>>> import numpy as np
>>> np.set_printoptions(precision=2, suppress=True, linewidth=160, sign=" ")
>>> Y = np.array([[0, 2, 1, 1], [1, 1, 2, 1], [0, 1, 0, 1], [1, 1, 2, 1]])
>>> Z = np.array([[0, -2, -2, -3, 0],
...     [2, 1, 3, 1, -3],
...     [5, -1, 1, -4, 1],
...     [-4, 2, -4, -4, 2],
...     [-5, 3, 4, -3, -2]])
>>> W0 = np.block([[Y, np.zeros((4, 5))], [np.zeros((5, 4)), Z]])
>>> W0
array([[ 0.,  2.,  1.,  1.,  0.,  0.,  0.,  0.,  0.],
       [ 1.,  1.,  2.,  1.,  0.,  0.,  0.,  0.,  0.],
       [ 0.,  1.,  0.,  1.,  0.,  0.,  0.,  0.,  0.],
       [ 1.,  1.,  2.,  1.,  0.,  0.,  0.,  0.,  0.],
       [ 0.,  0.,  0.,  0.,  0., -2., -2., -3.,  0.],
       [ 0.,  0.,  0.,  0.,  2.,  1.,  3.,  1., -3.],
       [ 0.,  0.,  0.,  0.,  5., -1.,  1., -4.,  1.],
       [ 0.,  0.,  0.,  0., -4.,  2., -4., -4.,  2.],
       [ 0.,  0.,  0.,  0., -5.,  3.,  4., -3., -2.]])
>>> # null space of dimension 1
>>> (np.linalg.matrix_power((W0 != 0) + (W0.T != 0) + np.eye(9), 9) > 0).astype(int)
array([[ 1,  1,  1,  1,  0,  0,  0,  0,  0],
       [ 1,  1,  1,  1,  0,  0,  0,  0,  0],
       [ 1,  1,  1,  1,  0,  0,  0,  0,  0],
       [ 1,  1,  1,  1,  0,  0,  0,  0,  0],
       [ 0,  0,  0,  0,  1,  1,  1,  1,  1],
       [ 0,  0,  0,  0,  1,  1,  1,  1,  1],
       [ 0,  0,  0,  0,  1,  1,  1,  1,  1],
       [ 0,  0,  0,  0,  1,  1,  1,  1,  1],
       [ 0,  0,  0,  0,  1,  1,  1,  1,  1]])
>>> (W0 != 0).astype(int)
array([[ 0,  1,  1,  1,  0,  0,  0,  0,  0],
       [ 1,  1,  1,  1,  0,  0,  0,  0,  0],
       [ 0,  1,  0,  1,  0,  0,  0,  0,  0],
       [ 1,  1,  1,  1,  0,  0,  0,  0,  0],
       [ 0,  0,  0,  0,  0,  1,  1,  1,  0],
       [ 0,  0,  0,  0,  1,  1,  1,  1,  1],
       [ 0,  0,  0,  0,  1,  1,  1,  1,  1],
       [ 0,  0,  0,  0,  1,  1,  1,  1,  1],
       [ 0,  0,  0,  0,  1,  1,  1,  1,  1]])
>>> np.flatnonzero(np.linalg.matrix_power((W0 != 0) + (W0.T != 0) + np.eye(9), 9)[4])
array([ 4,  5,  6,  7,  8])
>>> W0 @ W0
array([[  3.,   4.,   6.,   4.,   0.,   0.,   0.,   0.,   0.],
       [  2.,   6.,   5.,   5.,   0.,   0.,   0.,   0.,   0.],
       [  2.,   2.,   4.,   2.,   0.,   0.,   0.,   0.,   0.],
       [  2.,   6.,   5.,   5.,   0.,   0.,   0.,   0.,   0.],
       [  0.,   0.,   0.,   0.,  -2.,  -6.,   4.,  18.,  -2.],
       [  0.,   0.,   0.,   0.,  28., -13., -14., -12.,   8.],
       [  0.,   0.,   0.,   0.,  14., -17.,   8.,  -7.,  -6.],
       [  0.,   0.,   0.,   0., -10.,  12.,  34.,  40., -22.],
       [  0.,   0.,   0.,   0.,  48.,  -3.,  27.,  20.,  -7.]])
